$ python -q
>>> import numpy as np
>>> import numpy.linalg as la
>>> np.set_printoptions(precision=1, suppress=True, linewidth=160)
>>> A = np.load("x.npy")
>>> print(A)
[[-1  0  0  0]
 [ 2  0 -1  0]
 [ 0  0  1 -1]]
>>> np.unravel_index(np.abs(A).argmax(), A.shape)
(np.int64(1), np.int64(0))
>>> A - A[0]
array([[ 0,  0,  0,  0],
       [ 3,  0, -1,  0],
       [ 1,  0,  1, -1]])
>>> print(A.mean(axis=0))
[ 0.3  0.   0.  -0.3]
>>> round(la.norm(A), 1)
np.float64(2.8)
>>> la.matrix_rank(A)
np.int64(3)
>>> T = np.stack([A, -3 * A, A[::-1]])
>>> print((T @ A.T).shape)
(3, 3, 3)
>>> print(la.norm(T, axis=(1, 2)))
[2.8 8.5 2.8]
>>> np.einsum("bij,cij->bc", T, T)
array([[  8, -24,   5],
       [-24,  72, -15],
       [  5, -15,   8]])
>>> print(T.shape)
(3, 3, 4)
>>> T.sum(axis=0)
array([[ 2,  0,  1, -1],
       [-2,  0,  1,  0],
       [-1,  0, -2,  2]])
>>> arr = np.load("case14.npy")
>>> arr
array([[ 1,  1, -1, -1, -1, -1,  1,  1],
       [ 1, -1,  1, -1, -1,  1, -1,  1],
       [ 1, -1,  1, -1,  1, -1,  1, -1],
       [ 1, -1, -1,  1,  1, -1, -1,  1]])
>>> W = np.array([[2, 1, 2, 1],
...     [3, 1, 2, 1],
...     [0, 3, 3, 3],
...     [2, 1, 0, 2],
...     [3, 1, 1, 0],
...     [2, 2, 1, 0],
...     [2, 1, 2, 1],
...     [1, 1, 1, 3]])
>>> b = np.array([-2, 0, -3, -2])
>>> H = np.maximum(arr @ W + b, 0)
>>> la.matrix_rank(H)
np.int64(2)
>>> (H > 0).mean(axis=0)
array([0. , 0.5, 0.2, 0.2])
>>> (H > 0).astype(int)
array([[0, 0, 0, 0],
       [0, 1, 0, 1],
       [0, 1, 1, 0],
       [0, 0, 0, 0]])
>>> Z = np.array([[1, 0, 2], [2, 0, 1], [0, 0, 0], [0, 1, 1]])
>>> W @ Z
array([[4, 1, 6],
       [5, 1, 8],
       [6, 3, 6],
       [4, 2, 7],
       [5, 0, 7],
       [6, 0, 6],
       [4, 1, 6],
       [3, 3, 6]])
>>> A2 = np.array([[2, 3], [-2, -2], [0, 3], [0, 1], [-3, 1], [-3, 0], [2, 3], [-2, -2]])
>>> np.einsum("ij,ij->i", arr, arr)
array([8, 8, 8, 8])
>>> np.vstack([arr, A2.T]).shape
(6, 8)
>>> np.einsum("ik,kj->ij", arr, A2)
array([[ 6, -3],
       [ 0,  1],
       [ 8, 13],
       [ 0, -1]])
>>> la.matrix_rank(np.vstack([arr, A2.T]))
np.int64(6)
>>> mat = np.array([[-2.0, 1.0, 0.0, 0.0, 0.0, 0.0],
...     [0.0, -2.0, 1.0, 0.0, 0.0, 0.0],
...     [0.0, 0.0, -2.0, 1.0, 0.0, 0.0],
...     [0.0, 0.0, 0.0, -2.0, 1.0, 0.0],
...     [0.0, 0.0, 0.0, 0.0, -2.0, 1.0],
...     [0.0, 0.0, 0.0, 0.0, 0.0, -2.0]])
>>> T = np.stack([mat, 2 * mat, mat[::-1]])
>>> T.sum(axis=0)
array([[-6.,  3.,  0.,  0.,  0., -2.],
       [ 0., -6.,  3.,  0., -2.,  1.],
       [ 0.,  0., -6.,  1.,  1.,  0.],
       [ 0.,  0., -2., -5.,  3.,  0.],
       [ 0., -2.,  1.,  0., -6.,  3.],
       [-2.,  1.,  0.,  0.,  0., -6.]])
>>> np.einsum("bij,cij->bc", T, T)
array([[ 29.,  58.,  -4.],
       [ 58., 116.,  -8.],
       [ -4.,  -8.,  29.]])
>>> la.norm(T, axis=(1, 2))
array([ 5.4, 10.8,  5.4])
>>> T.shape
(3, 6, 6)
>>> rng = np.random.default_rng(843801)
>>> idx = rng.permutation(6)
>>> A2 = mat[:, idx] * rng.choice([-1, 1], 6)
>>> A2
array([[ 2.,  0., -0., -1., -0.,  0.],
       [-0.,  1., -0.,  2., -0.,  0.],
       [-0., -2., -1., -0., -0.,  0.],
       [-0.,  0.,  2., -0., -1.,  0.],
       [-0.,  0., -0., -0.,  2.,  1.],
       [-0.,  0., -0., -0., -0., -2.]])
>>> U, _, VT = la.svd(mat.T @ A2)
>>> np.round(U @ VT, 1) + 0
array([[-1.,  0.,  0.,  0.,  0.,  0.],
       [ 0.,  0.,  0., -1.,  0.,  0.],
       [ 0.,  1.,  0.,  0.,  0.,  0.],
       [ 0.,  0., -1.,  0.,  0.,  0.],
       [ 0.,  0.,  0.,  0., -1.,  0.],
       [ 0.,  0.,  0.,  0.,  0.,  1.]])
>>> idx
array([0, 2, 3, 1, 4, 5])
>>> X = np.load("a.npy")
>>> X
array([[13,  7, 11,  8,  4,  7, 12, 12,  2],
       [ 7,  4,  6,  5,  3,  4,  7,  7,  2],
       [11,  6, 14,  9,  7,  7, 14, 14,  4],
       [ 8,  5,  9, 10,  7,  4, 10, 10,  5],
       [ 4,  3,  7,  7,  9,  2, 10, 10,  6],
       [ 7,  4,  7,  4,  2,  6,  7,  7,  2],
       [12,  7, 14, 10, 10,  7, 17, 17,  6],
       [12,  7, 14, 10, 10,  7, 17, 17,  6],
       [ 2,  2,  4,  5,  6,  2,  6,  6,  5]])
>>> idx = rng.permutation(6)
>>> print(idx)
[3 4 0 5 2 1]
>>> A2 = mat[idx][:, idx]
>>> np.allclose(A2, mat)
False
>>> A2
array([[-2.,  1.,  0.,  0.,  0.,  0.],
       [ 0., -2.,  0.,  1.,  0.,  0.],
       [ 0.,  0., -2.,  0.,  0.,  1.],
       [ 0.,  0.,  0., -2.,  0.,  0.],
       [ 1.,  0.,  0.,  0., -2.,  0.],
       [ 0.,  0.,  0.,  0.,  1., -2.]])
>>> idx = rng.permutation(9)
>>> print(idx)
[7 6 2 0 5 4 8 1 3]
>>> A2 = X[idx][:, idx]
>>> np.diag(A2)
array([17, 17, 14, 13,  6,  9,  5,  4, 10])
>>> np.trace(A2)
np.int64(95)
>>> print(np.round(np.sort(np.abs(la.eigvals(A2))), 1) + 0)
[ 0.   0.   0.   0.   2.1  2.3  3.8 10.8 76. ]
>>> def softmax(z):
...     e = np.exp(z - z.max(axis=-1, keepdims=True))
...     return e / e.sum(axis=-1, keepdims=True)
... 
>>> np.round(softmax(X[0]), 1) + 0
array([0.5, 0. , 0.1, 0. , 0. , 0. , 0.2, 0.2, 0. ])
>>> softmax(X).sum(axis=1)
array([1., 1., 1., 1., 1., 1., 1., 1., 1.])
>>> att = X @ X.T / np.sqrt(9)
>>> print(softmax(att).round(6).argmax(axis=1))
[6 6 6 6 6 6 6 6 6]
>>> feats = np.load("m.npy")
>>> print(feats)
[[  3.3  -3.5  -4.4   6.4  -3.4   0.6  -8.3]
 [  3.9  -2.2  -4.8   6.3  -3.6  -2.   -8. ]
 [  1.8   0.8   0.    2.    0.5  -4.8  -8.7]
 [  2.5  -4.9  -5.5   4.6  -3.6   0.5  -8.7]
 [ -6.7   2.5   6.3  -9.5   6.6   2.5  10.5]
 [ -0.4   1.    1.1   0.1   0.    0.5   2.7]
 [ -2.5   4.6   5.7  -4.7   5.5  -4.8  -1.8]
 [  0.1  -1.8  -2.1   1.3   0.3   1.8  -1.6]
 [  3.8  -1.3  -2.9   6.3  -5.5   2.6   1.4]
 [ -1.2   0.7   2.3  -1.4   1.7  -0.8  -0.6]
 [  3.    1.9  -0.9   3.5  -2.3  -3.6  -4.3]
 [ -4.7   5.7   7.1  -7.2   6.4  -0.6   7.6]
 [ -0.3   3.3   2.3  -0.6   1.    0.8   5.6]
 [  1.    3.7   1.6   0.2   0.8  -4.   -2.2]
 [  0.1   1.2   0.1  -1.3  -1.7   1.5   6.9]
 [  3.5   3.1  -1.    3.7  -3.6  -1.4   2.2]
 [ -2.   -1.3   0.9  -2.4   0.6   3.1   5.4]
 [  0.4   0.1   0.1  -0.6  -0.1  -1.7  -1.5]
 [  0.8   3.    1.5   0.7   0.5   0.8   2.5]
 [ -5.2   0.5   4.3  -9.2   5.7  -4.1  -1.8]
 [ -2.8   7.8   7.7  -6.1   5.7  -3.1   5.1]
 [ -0.1   2.3   0.   -2.1   1.    0.5   2.7]
 [  5.3  -4.9  -7.8   9.3  -5.4   2.3  -7.5]
 [ 10.5  -2.5 -10.   16.  -10.5  -0.5 -11.2]
 [  3.   -1.   -2.6   5.   -1.2  -1.5 -10. ]]
>>> A2 = mat / np.sqrt((mat ** 2).mean(axis=1, keepdims=True))
>>> la.norm(A2, axis=1)
array([2.4, 2.4, 2.4, 2.4, 2.4, 2.4])
>>> print(A2[4])
[ 0.   0.   0.   0.  -2.2  1.1]
>>> mat - mat.mean(axis=1, keepdims=True)
array([[-1.8,  1.2,  0.2,  0.2,  0.2,  0.2],
       [ 0.2, -1.8,  1.2,  0.2,  0.2,  0.2],
       [ 0.2,  0.2, -1.8,  1.2,  0.2,  0.2],
       [ 0.2,  0.2,  0.2, -1.8,  1.2,  0.2],
       [ 0.2,  0.2,  0.2,  0.2, -1.8,  1.2],
       [ 0.3,  0.3,  0.3,  0.3,  0.3, -1.7]])
>>> la.matrix_rank(A2) == la.matrix_rank(mat)
np.True_
>>> print(la.matrix_rank(mat - mat.mean(axis=1, keepdims=True)))
5
>>> Xs = feats - feats.mean(axis=0)
>>> vecs = la.svd(Xs)[2][:3]
>>> A2 = Xs - Xs @ vecs.T @ vecs
>>> print(A2.std(axis=0))
[0.2 0.3 0.5 0.5 0.6 0.6 0.2]
>>> la.norm(A2, axis=1).round(6).argmax()
np.int64(19)
>>> print((Xs @ vecs.T).std(axis=0))
[10.3  4.2  2.7]
>>> J = np.array([[0.2, 0.9, 0.2, 0.6, -0.9, 1.1, 2.1, -0.7, 0.6],
...     [0.2, 0.1, 1.8, -1.0, -1.5, -1.1, 1.9, -0.5, -2.1],
...     [1.4, -0.2, -0.1, 1.6, 0.8, -1.5, 0.0, 1.3, -1.0],
...     [0.2, 1.0, 0.3, 0.5, -1.0, 1.1, 2.0, -0.8, 0.7]])
>>> U, s, VT = la.svd(J)
>>> np.argmax(s[:-1] / (s[1:] + 1e-6)) + 1
np.int64(3)
>>> A2 = U[:, :3] @ np.diag(s[:3]) @ VT[:3]
>>> round(float(np.abs(J - A2).max()), 1)
0.0
>>> round(float(la.norm(J - A2) / la.norm(J)), 1)
0.0
>>> A2.round(1) + 0
array([[ 0.2,  0.9,  0.2,  0.6, -0.9,  1.1,  2.1, -0.7,  0.6],
       [ 0.2,  0.1,  1.8, -1. , -1.5, -1.1,  1.9, -0.5, -2.1],
       [ 1.4, -0.2, -0.1,  1.6,  0.8, -1.5,  0. ,  1.3, -1. ],
       [ 0.2,  1. ,  0.3,  0.5, -1. ,  1.1,  2. , -0.8,  0.7]])
>>> idx = feats[:, 0] > np.median(feats[:, 0])
>>> f = feats[idx].mean(axis=0) - feats[~idx].mean(axis=0)
>>> np.argsort(-np.abs(f).round(6), kind="stable")
array([3, 6, 2, 4, 0, 1, 5])
>>> np.round(la.norm(J, 2) / la.norm(J), 1)
np.float64(0.7)
>>> [round(float(x), 1) for x in la.svd(J, compute_uv=False)[:3]]
[4.7, 3.7, 2.7]
>>> print(la.cond(J) > 100)
False
>>> f = np.array([-1, 1, 3, 3, -4, 1]) + 0.5
>>> K = np.eye(6) - 2 * np.outer(f, f) / (f @ f)
>>> K.round(1) + 0
array([[ 1. ,  0. ,  0.1,  0.1, -0.1,  0. ],
       [ 0. ,  0.9, -0.3, -0.3,  0.3, -0.1],
       [ 0.1, -0.3,  0.4, -0.6,  0.6, -0.3],
       [ 0.1, -0.3, -0.6,  0.4,  0.6, -0.3],
       [-0.1,  0.3,  0.6,  0.6,  0.4,  0.3],
       [ 0. , -0.1, -0.3, -0.3,  0.3,  0.9]])
>>> f = np.array([1, -2, 1, 0, -2, -3])
>>> A2 = K + np.outer(f, np.eye(6)[4])
>>> la.matrix_rank(A2 - K)
np.int64(1)
>>> print(A2.round(1) + 0)
[[ 1.   0.   0.1  0.1  0.9  0. ]
 [ 0.   0.9 -0.3 -0.3 -1.7 -0.1]
 [ 0.1 -0.3  0.4 -0.6  1.6 -0.3]
 [ 0.1 -0.3 -0.6  0.4  0.6 -0.3]
 [-0.1  0.3  0.6  0.6 -1.6  0.3]
 [ 0.  -0.1 -0.3 -0.3 -2.7  0.9]]
>>> idx = rng.integers(0, 2, 7)
>>> E = np.array([[-5, 8, -4, 5, -6, -4, -5],
...     [-6, -1, 3, 2, -8, 6, -6],
...     [5, -5, 7, 5, -5, -4, -3],
...     [6, 9, -1, 8, -1, -3, 5],
...     [8, -7, -4, 2, -3, 5, 7],
...     [-9, 5, -8, -4, -8, 9, -7],
...     [8, 7, -4, 4, -2, -7, -3]]) * (idx[:, None] == idx)
>>> E
array([[-5,  8, -4,  0, -6,  0, -5],
       [-6, -1,  3,  0, -8,  0, -6],
       [ 5, -5,  7,  0, -5,  0, -3],
       [ 0,  0,  0,  8,  0, -3,  0],
       [ 8, -7, -4,  0, -3,  0,  7],
       [ 0,  0,  0, -4,  0,  9,  0],
       [ 8,  7, -4,  0, -2,  0, -3]])
>>> print((E != 0).astype(int))
[[1 1 1 0 1 0 1]
 [1 1 1 0 1 0 1]
 [1 1 1 0 1 0 1]
 [0 0 0 1 0 1 0]
 [1 1 1 0 1 0 1]
 [0 0 0 1 0 1 0]
 [1 1 1 0 1 0 1]]
>>> np.round(np.sort(la.eigvals(E).real), 1) + 0
array([-10.1,  -1.9,   0. ,   0. ,   5. ,   6.9,  12. ])
